$ ipython --no-banner

In [1]: import numpy as np

In [2]: np.set_printoptions(precision=3, suppress=True, linewidth=160, floatmode="fixed")

In [3]: X = np.loadtxt("block7.csv", delimiter=",")

In [4]: X
Out[4]: 
array([[1.000, 0.700, 0.490, 0.343, 0.240],
       [0.700, 1.000, 0.700, 0.490, 0.343],
       [0.490, 0.700, 1.000, 0.700, 0.490],
       [0.343, 0.490, 0.700, 1.000, 0.700],
       [0.240, 0.343, 0.490, 0.700, 1.000]])

In [5]: np.allclose(X @ X.T, X.T @ X)
Out[5]: True

In [6]: np.allclose(X, X.T)
Out[6]: True

In [7]: round(float(np.linalg.det(X)), 3)
Out[7]: 0.068

In [8]: np.sort(np.abs(np.linalg.eigvals(X)))
Out[8]: array([0.193, 0.257, 0.434, 1.013, 3.103])

In [9]: np.trace(X)
Out[9]: np.float64(5.0)

In [10]: E = np.loadtxt("out18.csv", delimiter=",")

In [11]: E
Out[11]: 
array([[-2.000,  1.000,  2.000, -3.000, -1.000,  3.000, -2.000,  2.000,  0.000,  0.000,  0.000,  0.000],
       [-3.000,  1.000,  1.000,  3.000,  2.000,  3.000,  2.000, -1.000,  0.000,  0.000,  0.000,  0.000],
       [-2.000,  0.000,  1.000,  0.000, -3.000,  3.000,  1.000, -3.000,  0.000,  0.000,  0.000,  0.000],
       [-3.000,  1.000,  3.000,  3.000,  3.000,  0.000, -3.000, -1.000,  0.000,  0.000,  0.000,  0.000],
       [-1.000,  2.000,  1.000,  2.000, -1.000,  2.000,  2.000, -2.000,  0.000,  0.000,  0.000,  0.000],
       [ 2.000,  1.000,  1.000,  0.000, -3.000, -2.000, -2.000,  1.000,  0.000,  0.000,  0.000,  0.000],
       [-1.000,  2.000, -1.000, -1.000,  0.000,  0.000,  1.000,  3.000,  0.000,  0.000,  0.000,  0.000],
       [ 1.000, -3.000,  2.000, -1.000, -1.000,  3.000, -3.000,  1.000,  0.000,  0.000,  0.000,  0.000],
       [ 0.000,  0.000,  0.000,  0.000,  0.000,  0.000,  0.000,  0.000,  5.000,  8.000, -4.000, -9.000],
       [ 0.000,  0.000,  0.000,  0.000,  0.000,  0.000,  0.000,  0.000, -9.000, -9.000,  2.000, -7.000],
       [ 0.000,  0.000,  0.000,  0.000,  0.000,  0.000,  0.000,  0.000,  5.000, -1.000, -7.000, -9.000],
       [ 0.000,  0.000,  0.000,  0.000,  0.000,  0.000,  0.000,  0.000, -7.000, -4.000,  1.000,  2.000]])

In [12]: (np.linalg.matrix_power((E != 0) + (E.T != 0) + np.eye(12), 12) > 0).astype(int)
Out[12]: 
array([[1, 1, 1, 1, 1, 1, 1, 1, 0, 0, 0, 0],
       [1, 1, 1, 1, 1, 1, 1, 1, 0, 0, 0, 0],
       [1, 1, 1, 1, 1, 1, 1, 1, 0, 0, 0, 0],
       [1, 1, 1, 1, 1, 1, 1, 1, 0, 0, 0, 0],
       [1, 1, 1, 1, 1, 1, 1, 1, 0, 0, 0, 0],
       [1, 1, 1, 1, 1, 1, 1, 1, 0, 0, 0, 0],
       [1, 1, 1, 1, 1, 1, 1, 1, 0, 0, 0, 0],
       [1, 1, 1, 1, 1, 1, 1, 1, 0, 0, 0, 0],
       [0, 0, 0, 0, 0, 0, 0, 0, 1, 1, 1, 1],
       [0, 0, 0, 0, 0, 0, 0, 0, 1, 1, 1, 1],
       [0, 0, 0, 0, 0, 0, 0, 0, 1, 1, 1, 1],
       [0, 0, 0, 0, 0, 0, 0, 0, 1, 1, 1, 1]])

In [13]: E @ E
Out[13]: 
array([[ 17.000, -13.000,  -2.000,  -2.000, -21.000,   1.000,   1.000,  -7.000,   0.000,   0.000,   0.000,   0.000],
       [ -7.000,  15.000,   6.000,  24.000,   1.000,  -8.000,   3.000,  -9.000,   0.000,   0.000,   0.000,   0.000],
       [  7.000,   6.000, -10.000,   2.000,  -4.000, -24.000,   3.000,   2.000,   0.000,   0.000,   0.000,   0.000],
       [-13.000,   4.000,  11.000,  31.000,   3.000,   6.000,   8.000, -35.000,   0.000,   0.000,   0.000,   0.000],
       [-11.000,  13.000,   2.000,  13.000,   5.000,  -6.000,   3.000,  -1.000,   0.000,   0.000,   0.000,   0.000],
       [ -7.000, -12.000,   5.000,  -8.000,   5.000,  13.000,  -8.000,  -1.000,   0.000,   0.000,   0.000,   0.000],
       [  3.000,  -7.000,   1.000,   2.000,   2.000,   9.000,   0.000,   6.000,   0.000,   0.000,   0.000,   0.000],
       [ 17.000, -11.000,   5.000, -15.000, -25.000,  -5.000, -17.000,  -3.000,   0.000,   0.000,   0.000,   0.000],
       [  0.000,   0.000,   0.000,   0.000,   0.000,   0.000,   0.000,   0.000,  -4.000,   8.000,  15.000, -83.000],
       [  0.000,   0.000,   0.000,   0.000,   0.000,   0.000,   0.000,   0.000,  95.000,  35.000,  -3.000, 112.000],
       [  0.000,   0.000,   0.000,   0.000,   0.000,   0.000,   0.000,   0.000,  62.000,  92.000,  18.000,   7.000],
       [  0.000,   0.000,   0.000,   0.000,   0.000,   0.000,   0.000,   0.000,  -8.000, -29.000,  15.000,  86.000]])

In [14]: O, R = np.linalg.qr(E)

In [15]: np.allclose(R.T @ R, E.T @ E)
Out[15]: True

In [16]: O.shape, R.shape
Out[16]: ((12, 12), (12, 12))

In [17]: round(abs(R[0, 0]), 3), np.round(np.linalg.norm(E[:, 0]), 3)
Out[17]: (np.float64(5.745), np.float64(5.745))

In [18]: np.round(O.T @ O, 3) + 0
Out[18]: 
array([[1.000, 0.000, 0.000, 0.000, 0.000, 0.000, 0.000, 0.000, 0.000, 0.000, 0.000, 0.000],
       [0.000, 1.000, 0.000, 0.000, 0.000, 0.000, 0.000, 0.000, 0.000, 0.000, 0.000, 0.000],
       [0.000, 0.000, 1.000, 0.000, 0.000, 0.000, 0.000, 0.000, 0.000, 0.000, 0.000, 0.000],
       [0.000, 0.000, 0.000, 1.000, 0.000, 0.000, 0.000, 0.000, 0.000, 0.000, 0.000, 0.000],
       [0.000, 0.000, 0.000, 0.000, 1.000, 0.000, 0.000, 0.000, 0.000, 0.000, 0.000, 0.000],
       [0.000, 0.000, 0.000, 0.000, 0.000, 1.000, 0.000, 0.000, 0.000, 0.000, 0.000, 0.000],
       [0.000, 0.000, 0.000, 0.000, 0.000, 0.000, 1.000, 0.000, 0.000, 0.000, 0.000, 0.000],
       [0.000, 0.000, 0.000, 0.000, 0.000, 0.000, 0.000, 1.000, 0.000, 0.000, 0.000, 0.000],
       [0.000, 0.000, 0.000, 0.000, 0.000, 0.000, 0.000, 0.000, 1.000, 0.000, 0.000, 0.000],
       [0.000, 0.000, 0.000, 0.000, 0.000, 0.000, 0.000, 0.000, 0.000, 1.000, 0.000, 0.000],
       [0.000, 0.000, 0.000, 0.000, 0.000, 0.000, 0.000, 0.000, 0.000, 0.000, 1.000, 0.000],
       [0.000, 0.000, 0.000, 0.000, 0.000, 0.000, 0.000, 0.000, 0.000, 0.000, 0.000, 1.000]])

In [19]: vec = np.array([0, 2, 3, 3, 3, 1, 2, 1, 0, 0, 2, 3])

In [20]: rhs = E @ vec

In [21]: c, lr = np.zeros(12), 1 / np.linalg.norm(E, 2) ** 2

In [22]: for i in range(60):
    ...:     c -= lr * E.T @ (E @ c - rhs)
    ...:     if i % 10 == 0: print(i, round(np.linalg.norm(E @ c - rhs), 3))
    ...: 
0 35.978
10 8.549
20 6.24
30 5.222
40 4.478
50 3.876

In [23]: c
Out[23]: array([-1.245,  1.820,  1.099,  3.184,  2.467,  0.946,  0.784,  0.607, -0.155,  0.076,  1.763,  3.071])

In [24]: vec = np.array([2, -2, 3, 0, -2, 0, 5, 4, 1, 2, 5, 1])

In [25]: E @ np.ones(12)
Out[25]: array([  0.000,   8.000,  -3.000,   3.000,   5.000,  -2.000,   3.000,  -1.000,   0.000, -23.000, -12.000,  -8.000])

In [26]: (E * vec).sum(axis=1)
Out[26]: array([  0.000,  -3.000,  -2.000, -24.000,   1.000,   5.000,   8.000,   5.000,  -8.000, -24.000, -41.000,  -8.000])

In [27]: np.sign((E @ vec).round(6))
Out[27]: array([ 0.000, -1.000, -1.000, -1.000,  1.000,  1.000,  1.000,  1.000, -1.000, -1.000, -1.000, -1.000])

In [28]: E @ np.eye(12)[2]
Out[28]: array([ 2.000,  1.000,  1.000,  3.000,  1.000,  1.000, -1.000,  2.000,  0.000,  0.000,  0.000,  0.000])

In [29]: E @ vec
Out[29]: array([  0.000,  -3.000,  -2.000, -24.000,   1.000,   5.000,   8.000,   5.000,  -8.000, -24.000, -41.000,  -8.000])

In [30]: (E @ vec).argmax()
Out[30]: np.int64(6)

In [31]: E @ (2 * vec)
Out[31]: array([  0.000,  -6.000,  -4.000, -48.000,   2.000,  10.000,  16.000,  10.000, -16.000, -48.000, -82.000, -16.000])

In [32]: E.reshape(-1, 2)
Out[32]: 
array([[-2.000,  1.000],
       [ 2.000, -3.000],
       [-1.000,  3.000],
       [-2.000,  2.000],
       [ 0.000,  0.000],
       [ 0.000,  0.000],
       [-3.000,  1.000],
       [ 1.000,  3.000],
       [ 2.000,  3.000],
       [ 2.000, -1.000],
       [ 0.000,  0.000],
       [ 0.000,  0.000],
       [-2.000,  0.000],
       [ 1.000,  0.000],
       [-3.000,  3.000],
       [ 1.000, -3.000],
       [ 0.000,  0.000],
       [ 0.000,  0.000],
       [-3.000,  1.000],
       [ 3.000,  3.000],
       [ 3.000,  0.000],
       [-3.000, -1.000],
       [ 0.000,  0.000],
       [ 0.000,  0.000],
       [-1.000,  2.000],
       [ 1.000,  2.000],
       [-1.000,  2.000],
       [ 2.000, -2.000],
       [ 0.000,  0.000],
       [ 0.000,  0.000],
       [ 2.000,  1.000],
       [ 1.000,  0.000],
       [-3.000, -2.000],
       [-2.000,  1.000],
       [ 0.000,  0.000],
       [ 0.000,  0.000],
       [-1.000,  2.000],
       [-1.000, -1.000],
       [ 0.000,  0.000],
       [ 1.000,  3.000],
       [ 0.000,  0.000],
       [ 0.000,  0.000],
       [ 1.000, -3.000],
       [ 2.000, -1.000],
       [-1.000,  3.000],
       [-3.000,  1.000],
       [ 0.000,  0.000],
       [ 0.000,  0.000],
       [ 0.000,  0.000],
       [ 0.000,  0.000],
       [ 0.000,  0.000],
       [ 0.000,  0.000],
       [ 5.000,  8.000],
       [-4.000, -9.000],
       [ 0.000,  0.000],
       [ 0.000,  0.000],
       [ 0.000,  0.000],
       [ 0.000,  0.000],
       [-9.000, -9.000],
       [ 2.000, -7.000],
       [ 0.000,  0.000],
       [ 0.000,  0.000],
       [ 0.000,  0.000],
       [ 0.000,  0.000],
       [ 5.000, -1.000],
       [-7.000, -9.000],
       [ 0.000,  0.000],
       [ 0.000,  0.000],
       [ 0.000,  0.000],
       [ 0.000,  0.000],
       [-7.000, -4.000],
       [ 1.000,  2.000]])

In [33]: E.ravel(order="F")
Out[33]: 
array([-2.000, -3.000, -2.000, -3.000, -1.000,  2.000, -1.000,  1.000,  0.000,  0.000,  0.000,  0.000,  1.000,  1.000,  0.000,  1.000,  2.000,  1.000,  2.000,
       -3.000,  0.000,  0.000,  0.000,  0.000,  2.000,  1.000,  1.000,  3.000,  1.000,  1.000, -1.000,  2.000,  0.000,  0.000,  0.000,  0.000, -3.000,  3.000,
        0.000,  3.000,  2.000,  0.000, -1.000, -1.000,  0.000,  0.000,  0.000,  0.000, -1.000,  2.000, -3.000,  3.000, -1.000, -3.000,  0.000, -1.000,  0.000,
        0.000,  0.000,  0.000,  3.000,  3.000,  3.000,  0.000,  2.000, -2.000,  0.000,  3.000,  0.000,  0.000,  0.000,  0.000, -2.000,  2.000,  1.000, -3.000,
        2.000, -2.000,  1.000, -3.000,  0.000,  0.000,  0.000,  0.000,  2.000, -1.000, -3.000, -1.000, -2.000,  1.000,  3.000,  1.000,  0.000,  0.000,  0.000,
        0.000,  0.000,  0.000,  0.000,  0.000,  0.000,  0.000,  0.000,  0.000,  5.000, -9.000,  5.000, -7.000,  0.000,  0.000,  0.000,  0.000,  0.000,  0.000,
        0.000,  0.000,  8.000, -9.000, -1.000, -4.000,  0.000,  0.000,  0.000,  0.000,  0.000,  0.000,  0.000,  0.000, -4.000,  2.000, -7.000,  1.000,  0.000,
        0.000,  0.000,  0.000,  0.000,  0.000,  0.000,  0.000, -9.000, -7.000, -9.000,  2.000])

In [34]: t3 = E.reshape(12, 2, -1)

In [35]: np.einsum("ihd,jhd->hij", t3, t3).shape
Out[35]: (2, 12, 12)

In [36]: t3.sum(axis=1)
Out[36]: 
array([[-4.000,  3.000,  2.000, -3.000, -1.000,  3.000],
       [-1.000,  0.000,  1.000,  3.000,  2.000,  3.000],
       [-1.000, -3.000,  1.000,  0.000, -3.000,  3.000],
       [-6.000,  0.000,  3.000,  3.000,  3.000,  0.000],
       [ 1.000,  0.000,  1.000,  2.000, -1.000,  2.000],
       [ 0.000,  2.000,  1.000,  0.000, -3.000, -2.000],
       [ 0.000,  5.000, -1.000, -1.000,  0.000,  0.000],
       [-2.000, -2.000,  2.000, -1.000, -1.000,  3.000],
       [ 0.000,  0.000,  5.000,  8.000, -4.000, -9.000],
       [ 0.000,  0.000, -9.000, -9.000,  2.000, -7.000],
       [ 0.000,  0.000,  5.000, -1.000, -7.000, -9.000],
       [ 0.000,  0.000, -7.000, -4.000,  1.000,  2.000]])

In [37]: t3[:, 0]
Out[37]: 
array([[-2.000,  1.000,  2.000, -3.000, -1.000,  3.000],
       [-3.000,  1.000,  1.000,  3.000,  2.000,  3.000],
       [-2.000,  0.000,  1.000,  0.000, -3.000,  3.000],
       [-3.000,  1.000,  3.000,  3.000,  3.000,  0.000],
       [-1.000,  2.000,  1.000,  2.000, -1.000,  2.000],
       [ 2.000,  1.000,  1.000,  0.000, -3.000, -2.000],
       [-1.000,  2.000, -1.000, -1.000,  0.000,  0.000],
       [ 1.000, -3.000,  2.000, -1.000, -1.000,  3.000],
       [ 0.000,  0.000,  0.000,  0.000,  0.000,  0.000],
       [ 0.000,  0.000,  0.000,  0.000,  0.000,  0.000],
       [ 0.000,  0.000,  0.000,  0.000,  0.000,  0.000],
       [ 0.000,  0.000,  0.000,  0.000,  0.000,  0.000]])

In [38]: t3.transpose(1, 0, 2)
Out[38]: 
array([[[-2.000,  1.000,  2.000, -3.000, -1.000,  3.000],
        [-3.000,  1.000,  1.000,  3.000,  2.000,  3.000],
        [-2.000,  0.000,  1.000,  0.000, -3.000,  3.000],
        [-3.000,  1.000,  3.000,  3.000,  3.000,  0.000],
        [-1.000,  2.000,  1.000,  2.000, -1.000,  2.000],
        [ 2.000,  1.000,  1.000,  0.000, -3.000, -2.000],
        [-1.000,  2.000, -1.000, -1.000,  0.000,  0.000],
        [ 1.000, -3.000,  2.000, -1.000, -1.000,  3.000],
        [ 0.000,  0.000,  0.000,  0.000,  0.000,  0.000],
        [ 0.000,  0.000,  0.000,  0.000,  0.000,  0.000],
        [ 0.000,  0.000,  0.000,  0.000,  0.000,  0.000],
        [ 0.000,  0.000,  0.000,  0.000,  0.000,  0.000]],

       [[-2.000,  2.000,  0.000,  0.000,  0.000,  0.000],
        [ 2.000, -1.000,  0.000,  0.000,  0.000,  0.000],
        [ 1.000, -3.000,  0.000,  0.000,  0.000,  0.000],
        [-3.000, -1.000,  0.000,  0.000,  0.000,  0.000],
        [ 2.000, -2.000,  0.000,  0.000,  0.000,  0.000],
        [-2.000,  1.000,  0.000,  0.000,  0.000,  0.000],
        [ 1.000,  3.000,  0.000,  0.000,  0.000,  0.000],
        [-3.000,  1.000,  0.000,  0.000,  0.000,  0.000],
        [ 0.000,  0.000,  5.000,  8.000, -4.000, -9.000],
        [ 0.000,  0.000, -9.000, -9.000,  2.000, -7.000],
        [ 0.000,  0.000,  5.000, -1.000, -7.000, -9.000],
        [ 0.000,  0.000, -7.000, -4.000,  1.000,  2.000]]])
